In [1]: import numpy as np

In [2]: import numpy.linalg as la

In [3]: np.set_printoptions(precision=2, suppress=True, linewidth=120)

In [4]: def tidy(a):
   ...:     return np.round(a, 2) + 0
   ...: 

In [5]: W0 = np.diag(np.array([2, -3, 2, 2, 2, -2, -1, -2, 1, -2])) + -3 * np.eye(10, k=1) + -3 * np.eye(10, k=-1)

In [6]: W0
Out[6]: 
array([[ 2., -3.,  0.,  0.,  0.,  0.,  0.,  0.,  0.,  0.],
       [-3., -3., -3.,  0.,  0.,  0.,  0.,  0.,  0.,  0.],
       [ 0., -3.,  2., -3.,  0.,  0.,  0.,  0.,  0.,  0.],
       [ 0.,  0., -3.,  2., -3.,  0.,  0.,  0.,  0.,  0.],
       [ 0.,  0.,  0., -3.,  2., -3.,  0.,  0.,  0.,  0.],
       [ 0.,  0.,  0.,  0., -3., -2., -3.,  0.,  0.,  0.],
       [ 0.,  0.,  0.,  0.,  0., -3., -1., -3.,  0.,  0.],
       [ 0.,  0.,  0.,  0.,  0.,  0., -3., -2., -3.,  0.],
       [ 0.,  0.,  0.,  0.,  0.,  0.,  0., -3.,  1., -3.],
       [ 0.,  0.,  0.,  0.,  0.,  0.,  0.,  0., -3., -2.]])

In [7]: print(np.all(la.eigvalsh(W0) > 0))
False

In [8]: tidy(la.eigvalsh(W0).min())
Out[8]: np.float64(-6.62)

In [9]: other = W0 / np.sqrt((W0 ** 2).mean(axis=1, keepdims=True))

In [10]: tidy(la.norm(other, axis=1))
Out[10]: array([3.16, 3.16, 3.16, 3.16, 3.16, 3.16, 3.16, 3.16, 3.16, 3.16])

In [11]: la.matrix_rank(W0 - W0.mean(axis=1, keepdims=True))
Out[11]: np.int64(9)

In [12]: la.matrix_rank(W0)
Out[12]: np.int64(10)

In [13]: W0.shape
Out[13]: (10, 10)

In [14]: np.abs(W0).max()
Out[14]: np.float64(3.0)

In [15]: W0.sum(axis=0)
Out[15]: array([-1., -9., -4., -4., -4., -8., -7., -8., -5., -5.])

In [16]: tidy(la.norm(W0))
Out[16]: np.float64(14.18)

In [17]: W0.sum(axis=1)
Out[17]: array([-1., -9., -4., -4., -4., -8., -7., -8., -5., -5.])

In [18]: vals, evecs = la.eigh(W0)

In [19]: x0 = np.array([-1, 3, -2, 1, -2, 2, -3, -1, 1, -1])

In [20]: (np.sign(evecs[:, -1].round(6)) == np.sign(evecs[0, -1].round(6))).astype(int)
Out[20]: array([1, 0, 1, 0, 1, 0, 1, 0, 1, 0])

In [21]: tidy(la.eigvalsh(W0[1:, 1:]))
Out[21]: array([-6.62, -4.89, -4.49, -2.72, -0.87,  1.54,  3.66,  4.57,  6.81])

In [22]: vals, evecs = la.eigh(W0)

In [23]: tidy(evecs.T @ evecs)
Out[23]: 
array([[1., 0., 0., 0., 0., 0., 0., 0., 0., 0.],
       [0., 1., 0., 0., 0., 0., 0., 0., 0., 0.],
       [0., 0., 1., 0., 0., 0., 0., 0., 0., 0.],
       [0., 0., 0., 1., 0., 0., 0., 0., 0., 0.],
       [0., 0., 0., 0., 1., 0., 0., 0., 0., 0.],
       [0., 0., 0., 0., 0., 1., 0., 0., 0., 0.],
       [0., 0., 0., 0., 0., 0., 1., 0., 0., 0.],
       [0., 0., 0., 0., 0., 0., 0., 1., 0., 0.],
       [0., 0., 0., 0., 0., 0., 0., 0., 1., 0.],
       [0., 0., 0., 0., 0., 0., 0., 0., 0., 1.]])

In [24]: tidy(la.eigvalsh(W0 + 5 * np.eye(10)))
Out[24]: array([-1.62, -0.63,  0.38,  2.23,  3.88,  6.35,  7.79,  9.11,  9.64, 11.86])

In [25]: X = np.array([[0.0, 0.0, 2.0, 0.0, 0.0, 0.0],
    ...:     [-1.0, -2.0, 0.0, 0.0, 0.0, 0.0],
    ...:     [1.0, 2.0, -2.0, 0.0, 0.0, 0.0],
    ...:     [0.0, 0.0, 0.0, 2.0, -2.0, -2.0],
    ...:     [0.0, 0.0, 0.0, 0.0, -1.0, 1.0],
    ...:     [0.0, 0.0, 0.0, -2.0, -1.0, -1.0]])

In [26]: la.matrix_rank(X, rtol=0.1)
Out[26]: np.int64(5)

In [27]: tidy(la.norm(X, 2) / la.norm(X))
Out[27]: np.float64(0.6)

In [28]: left, s, VT = la.svd(X)

In [29]: evecs = VT[:(s > 1e-8).sum()]

In [30]: rng = np.random.default_rng(86)

In [31]: x0 = X[4] + -1 * X[5] + rng.integers(2) * np.eye(6)[2]

In [32]: x0
Out[32]: array([0., 0., 1., 2., 0., 2.])

In [33]: np.allclose(evecs.T @ evecs @ x0, x0)
Out[33]: True

In [34]: la.matrix_rank(np.vstack([X, x0]))
Out[34]: np.int64(5)

In [35]: print(tidy(evecs.T @ evecs))
[[0.2 0.4 0.  0.  0.  0. ]
 [0.4 0.8 0.  0.  0.  0. ]
 [0.  0.  1.  0.  0.  0. ]
 [0.  0.  0.  1.  0.  0. ]
 [0.  0.  0.  0.  1.  0. ]
 [0.  0.  0.  0.  0.  1. ]]

In [36]: tidy(np.diag(evecs.T @ evecs))
Out[36]: array([0.2, 0.8, 1. , 1. , 1. , 1. ])

In [37]: tidy(np.sort(la.eigvals(X).real))
Out[37]: array([-3.41, -1.57, -1.57, -0.59,  0.  ,  3.13])

In [38]: print((X != 0).astype(int))
[[0 0 1 0 0 0]
 [1 1 0 0 0 0]
 [1 1 1 0 0 0]
 [0 0 0 1 1 1]
 [0 0 0 0 1 1]
 [0 0 0 1 1 1]]

In [39]: np.flatnonzero(la.matrix_power((X != 0) + (X.T != 0) + np.eye(6), 6)[3])
Out[39]: array([3, 4, 5])

In [40]: X @ X
Out[40]: 
array([[ 2.,  4., -4.,  0.,  0.,  0.],
       [ 2.,  4., -2.,  0.,  0.,  0.],
       [-4., -8.,  6.,  0.,  0.,  0.],
       [ 0.,  0.,  0.,  8.,  0., -4.],
       [ 0.,  0.,  0., -2.,  0., -2.],
       [ 0.,  0.,  0., -2.,  6.,  4.]])

In [41]: (la.matrix_power((X != 0) + (X.T != 0) + np.eye(6), 6) > 0).astype(int)
Out[41]: 
array([[1, 1, 1, 0, 0, 0],
       [1, 1, 1, 0, 0, 0],
       [1, 1, 1, 0, 0, 0],
       [0, 0, 0, 1, 1, 1],
       [0, 0, 0, 1, 1, 1],
       [0, 0, 0, 1, 1, 1]])

In [42]: rank = la.matrix_rank(X)

In [43]: rank
Out[43]: np.int64(5)

In [44]: N = la.svd(X)[2][rank:].T

In [45]: tidy(X @ N)
Out[45]: 
array([[0.],
       [0.],
       [0.],
       [0.],
       [0.],
       [0.]])

In [46]: print(N.shape)
(6, 1)

In [47]: tidy(N[:, 0] / N[np.abs(N[:, 0]).round(6).argmax(), 0])
Out[47]: array([ 1. , -0.5,  0. ,  0. ,  0. ,  0. ])

In [48]: np.allclose(X @ N, 0)
Out[48]: True

In [49]: tidy(N @ N.T)
Out[49]: 
array([[ 0.8, -0.4,  0. ,  0. ,  0. ,  0. ],
       [-0.4,  0.2,  0. ,  0. ,  0. ,  0. ],
       [ 0. ,  0. ,  0. ,  0. ,  0. ,  0. ],
       [ 0. ,  0. ,  0. ,  0. ,  0. ,  0. ],
       [ 0. ,  0. ,  0. ,  0. ,  0. ,  0. ],
       [ 0. ,  0. ,  0. ,  0. ,  0. ,  0. ]])

In [50]: mat = np.load("m.npy")

In [51]: mat
Out[51]: 
array([[ 3, -2,  1,  0,  3,  1, -3,  0],
       [ 0,  1, -1, -2, -3, -1,  3, -1],
       [ 0,  0, -1,  3, -2,  0, -2,  0],
       [ 0,  0,  0,  2,  3,  3, -1, -2],
       [ 0,  0,  0,  0, -1, -2,  3,  3],
       [ 0,  0,  0,  0,  0, -3,  0, -3],
       [ 0,  0,  0,  0,  0,  0, -3, -2],
       [ 0,  0,  0,  0,  0,  0,  0,  2]])

In [52]: f = np.array([2, 3, 0, 2, 2, 2, 0, 0])

In [53]: other = mat + np.outer(f, np.eye(8)[2])

In [54]: other
Out[54]: 
array([[ 3., -2.,  3.,  0.,  3.,  1., -3.,  0.],
       [ 0.,  1.,  2., -2., -3., -1.,  3., -1.],
       [ 0.,  0., -1.,  3., -2.,  0., -2.,  0.],
       [ 0.,  0.,  2.,  2.,  3.,  3., -1., -2.],
       [ 0.,  0.,  2.,  0., -1., -2.,  3.,  3.],
       [ 0.,  0.,  2.,  0.,  0., -3.,  0., -3.],
       [ 0.,  0.,  0.,  0.,  0.,  0., -3., -2.],
       [ 0.,  0.,  0.,  0.,  0.,  0.,  0.,  2.]])

In [55]: la.matrix_rank(other - mat)
Out[55]: np.int64(1)

In [56]: x0 = np.array([1, 4, -4, -2, 5, -4, 2, 2])

In [57]: y = other @ x0

In [58]: b, lr = np.zeros(8), 1 / la.norm(other, 2) ** 2

In [59]: for i in range(30):
    ...:     b -= lr * other.T @ (other @ b - y)
    ...:     if i % 10 == 0: print(i, round(la.norm(other @ b - y), 2))
    ...: 
0 18.91
10 6.49
20 2.74

In [60]: tidy(la.cond(other))
Out[60]: np.float64(81.91)

In [61]: tidy(b)
Out[61]: array([-1.7 , -0.38, -3.26, -2.47,  3.78, -3.06,  1.95,  1.82])

In [62]: arr = np.loadtxt("x.csv", delimiter=",")

In [63]: print(arr)
[[ 1.  0.  0.  3.  0.  0.  0.  0.  0.  0.]
 [ 0.  0.  0.  0.  0.  0.  0.  0.  0.  0.]
 [ 1.  0. -3. -2.  0.  0.  0.  0.  0.  0.]
 [ 3.  0. -2.  0.  0.  0.  0.  0.  0.  0.]
 [ 0. -3.  0.  0. -1.  0.  0.  0.  0.  0.]
 [ 0.  0.  0.  0.  0. -1.  2.  1.  3. -2.]
 [ 0.  0.  0.  0.  0. -1. -1.  3.  1.  1.]
 [ 0.  0.  0.  0.  0.  0.  0.  2. -1.  1.]
 [ 0.  0.  0.  0.  0. -3. -2.  2. -2. -3.]
 [ 0.  0.  0.  0.  0. -1.  1.  0. -1.  2.]]

In [64]: left, s, VT = la.svd(arr)

In [65]: evecs = VT[:(s > 1e-8).sum()]

In [66]: x0 = arr[3] + 2 * arr[4] + rng.integers(2) * np.eye(10)[4]

In [67]: x0
Out[67]: array([ 3., -6., -2.,  0., -1.,  0.,  0.,  0.,  0.,  0.])

In [68]: tidy(la.norm(x0 - evecs.T @ evecs @ x0))
Out[68]: np.float64(0.95)

In [69]: tidy(np.diag(evecs.T @ evecs))
Out[69]: array([1. , 0.9, 1. , 1. , 0.1, 1. , 1. , 1. , 1. , 1. ])

In [70]: la.matrix_rank(np.vstack([arr, x0]))
Out[70]: np.int64(10)

In [71]: tidy(evecs.T @ evecs)
Out[71]: 
array([[1. , 0. , 0. , 0. , 0. , 0. , 0. , 0. , 0. , 0. ],
       [0. , 0.9, 0. , 0. , 0.3, 0. , 0. , 0. , 0. , 0. ],
       [0. , 0. , 1. , 0. , 0. , 0. , 0. , 0. , 0. , 0. ],
       [0. , 0. , 0. , 1. , 0. , 0. , 0. , 0. , 0. , 0. ],
       [0. , 0.3, 0. , 0. , 0.1, 0. , 0. , 0. , 0. , 0. ],
       [0. , 0. , 0. , 0. , 0. , 1. , 0. , 0. , 0. , 0. ],
       [0. , 0. , 0. , 0. , 0. , 0. , 1. , 0. , 0. , 0. ],
       [0. , 0. , 0. , 0. , 0. , 0. , 0. , 1. , 0. , 0. ],
       [0. , 0. , 0. , 0. , 0. , 0. , 0. , 0. , 1. , 0. ],
       [0. , 0. , 0. , 0. , 0. , 0. , 0. , 0. , 0. , 1. ]])

In [72]: rank = la.matrix_rank(arr)

In [73]: rank
Out[73]: np.int64(9)

In [74]: N = la.svd(arr)[2][rank:].T

In [75]: [int(la.matrix_rank(arr[:, :j + 1])) for j in range(10)]
Out[75]: [1, 2, 3, 4, 4, 5, 6, 7, 8, 9]

In [76]: [int(la.matrix_rank(arr[:i])) for i in range(1, len(arr) + 1)]
Out[76]: [1, 1, 2, 3, 4, 5, 6, 7, 8, 9]

In [77]: tidy(arr @ N)
Out[77]: 
array([[0.],
       [0.],
       [0.],
       [0.],
       [0.],
       [0.],
       [0.],
       [0.],
       [0.],
       [0.]])

In [78]: tidy(N @ N.T)
Out[78]: 
array([[ 0. ,  0. ,  0. ,  0. ,  0. ,  0. ,  0. ,  0. ,  0. ,  0. ],
       [ 0. ,  0.1,  0. ,  0. , -0.3,  0. ,  0. ,  0. ,  0. ,  0. ],
       [ 0. ,  0. ,  0. ,  0. ,  0. ,  0. ,  0. ,  0. ,  0. ,  0. ],
       [ 0. ,  0. ,  0. ,  0. ,  0. ,  0. ,  0. ,  0. ,  0. ,  0. ],
       [ 0. , -0.3,  0. ,  0. ,  0.9,  0. ,  0. ,  0. ,  0. ,  0. ],
       [ 0. ,  0. ,  0. ,  0. ,  0. ,  0. ,  0. ,  0. ,  0. ,  0. ],
       [ 0. ,  0. ,  0. ,  0. ,  0. ,  0. ,  0. ,  0. ,  0. ,  0. ],
       [ 0. ,  0. ,  0. ,  0. ,  0. ,  0. ,  0. ,  0. ,  0. ,  0. ],
       [ 0. ,  0. ,  0. ,  0. ,  0. ,  0. ,  0. ,  0. ,  0. ,  0. ],
       [ 0. ,  0. ,  0. ,  0. ,  0. ,  0. ,  0. ,  0. ,  0. ,  0. ]])

In [79]: [int(la.matrix_rank(np.delete(arr, i, axis=0))) for i in range(10)]
Out[79]: [8, 9, 8, 8, 8, 8, 8, 8, 8, 8]

In [80]: np.allclose(arr @ N, 0)
Out[80]: True

In [81]: N.shape
Out[81]: (10, 1)
